$ python -q
>>> import numpy as np
>>> from numpy import linalg as LA
>>> np.set_printoptions(precision=2, suppress=True, linewidth=200, floatmode="fixed")
>>> rnd = lambda a: np.round(a, 2) + 0
>>> m1 = np.array([[3, -2, 1, -4], [-4, 3, -2, 1], [1, -4, 3, -2], [-2, 1, -4, 3]])
>>> B = LA.inv(m1)
>>> rnd(B)
array([[ 0.03, -0.28, -0.23, -0.03],
       [-0.03,  0.02, -0.28, -0.23],
       [-0.23, -0.03,  0.02, -0.28],
       [-0.28, -0.23, -0.02,  0.03]])
>>> rnd(LA.slogdet(m1)[0])
np.float64(-1.0)
>>> print(rnd(m1 @ B))
[[1.00 0.00 0.00 0.00]
 [0.00 1.00 0.00 0.00]
 [0.00 0.00 1.00 0.00]
 [0.00 0.00 0.00 1.00]]
>>> rnd(LA.det(m1) * B)
array([[-4.00, 44.00, 36.00,  4.00],
       [ 4.00, -4.00, 44.00, 36.00],
       [36.00,  4.00, -4.00, 44.00],
       [44.00, 36.00,  4.00, -4.00]])
>>> (np.abs(B) > 1e-9).astype(int)
array([[1, 1, 1, 1],
       [1, 1, 1, 1],
       [1, 1, 1, 1],
       [1, 1, 1, 1]])
>>> np.allclose(B, m1.T)
False
>>> feats = np.loadtxt("run17.csv", delimiter=",")
>>> feats
array([[ 3.00,  0.00],
       [ 0.00, -3.00]])
>>> print(feats @ feats)
[[9.00 0.00]
 [0.00 9.00]]
>>> rnd(np.sort(LA.eigvals(feats).real))
array([-3.00,  3.00])
>>> rng = np.random.default_rng(44)
>>> z = rng.permutation(2)
>>> z
array([0, 1])
>>> B = feats[z][:, z]
>>> np.allclose(B, feats)
True
>>> rnd(np.sort(np.abs(LA.eigvals(B))))
array([3.00, 3.00])
>>> print(np.trace(B))
0.0
>>> rnd(LA.det(B)), rnd(LA.det(feats[z]))
(np.float64(-9.0), np.float64(-9.0))
>>> vec = np.array([-8, -2])
>>> rhs = feats @ vec
>>> rhs
array([-24.00,   6.00])
>>> rnd(LA.solve(feats.T, feats[1]))
array([0.00, 1.00])
>>> rnd(LA.solve(feats, feats[:, 1]))
array([0.00, 1.00])
>>> X = np.loadtxt("arr.csv", delimiter=",")
>>> rnd(X)
array([[ 0.24, -0.44,  0.86, -0.06],
       [ 0.48,  0.79,  0.25, -0.28],
       [-0.24,  0.35,  0.31,  0.85],
       [-0.81,  0.24,  0.32, -0.44]])
>>> cov = X.T @ X
>>> rnd(LA.eigvalsh(cov)[::-1])
array([1.00, 1.00, 1.00, 1.00])
>>> rnd(cov)
array([[1.00, 0.00, 0.00, 0.00],
       [0.00, 1.00, 0.00, 0.00],
       [0.00, 0.00, 1.00, 0.00],
       [0.00, 0.00, 0.00, 1.00]])
>>> np.allclose(cov, cov.T)
True
>>> (X @ X.T).shape
(4, 4)
>>> rnd(np.diag(cov))
array([1.00, 1.00, 1.00, 1.00])
